% ipython --no-banner

In [1]: import numpy as np

In [2]: np.set_printoptions(precision=3, suppress=True, linewidth=160, sign=" ")

In [3]: def rnd(a):
   ...:     return np.round(a, 3) + 0
   ...: 

In [4]: J = np.array([[2, 2, 2, 2, 2, 2, 2, 2],
   ...:     [2, 4, 4, 4, 4, 4, 4, 4],
   ...:     [2, 4, 6, 6, 6, 6, 6, 6],
   ...:     [2, 4, 6, 8, 8, 8, 8, 8],
   ...:     [2, 4, 6, 8, 10, 10, 10, 10],
   ...:     [2, 4, 6, 8, 10, 12, 12, 12],
   ...:     [2, 4, 6, 8, 10, 12, 14, 14],
   ...:     [2, 4, 6, 8, 10, 12, 14, 16]])

In [5]: J
Out[5]: 
array([[  2,   2,   2,   2,   2,   2,   2,   2],
       [  2,   4,   4,   4,   4,   4,   4,   4],
       [  2,   4,   6,   6,   6,   6,   6,   6],
       [  2,   4,   6,   8,   8,   8,   8,   8],
       [  2,   4,   6,   8,  10,  10,  10,  10],
       [  2,   4,   6,   8,  10,  12,  12,  12],
       [  2,   4,   6,   8,  10,  12,  14,  14],
       [  2,   4,   6,   8,  10,  12,  14,  16]])

In [6]: x0 = np.ones(8)

In [7]: for _ in range(6):
   ...:     x0 = J @ x0
   ...:     x0 /= np.linalg.norm(x0)
   ...:     print(round(x0 @ J @ x0, 3))
   ...: 
58.655
58.73
58.731
58.731
58.731
58.731

In [8]: rnd(x0)
Out[8]: array([ 0.089,  0.175,  0.255,  0.327,  0.387,  0.434,  0.467,  0.483])

In [9]: rnd(np.linalg.eigvalsh(J)[-1])
Out[9]: np.float64(58.731)

In [10]: ev, V = np.linalg.eigh(J)

In [11]: x0 = np.array([0, 0, 2, 1, 3, 1, 3, 2])

In [12]: rnd(np.linalg.eigvalsh(J[1:, 1:]))
Out[12]: array([  0.525,   0.61 ,   0.795,   1.204,   2.268,   6.322,  58.277])

In [13]: x0 @ J @ x0
Out[13]: np.int64(1356)

In [14]: rnd(V * np.abs(ev) @ V.T)
Out[14]: 
array([[  2.,   2.,   2.,   2.,   2.,   2.,   2.,   2.],
       [  2.,   4.,   4.,   4.,   4.,   4.,   4.,   4.],
       [  2.,   4.,   6.,   6.,   6.,   6.,   6.,   6.],
       [  2.,   4.,   6.,   8.,   8.,   8.,   8.,   8.],
       [  2.,   4.,   6.,   8.,  10.,  10.,  10.,  10.],
       [  2.,   4.,   6.,   8.,  10.,  12.,  12.,  12.],
       [  2.,   4.,   6.,   8.,  10.,  12.,  14.,  14.],
       [  2.,   4.,   6.,   8.,  10.,  12.,  14.,  16.]])
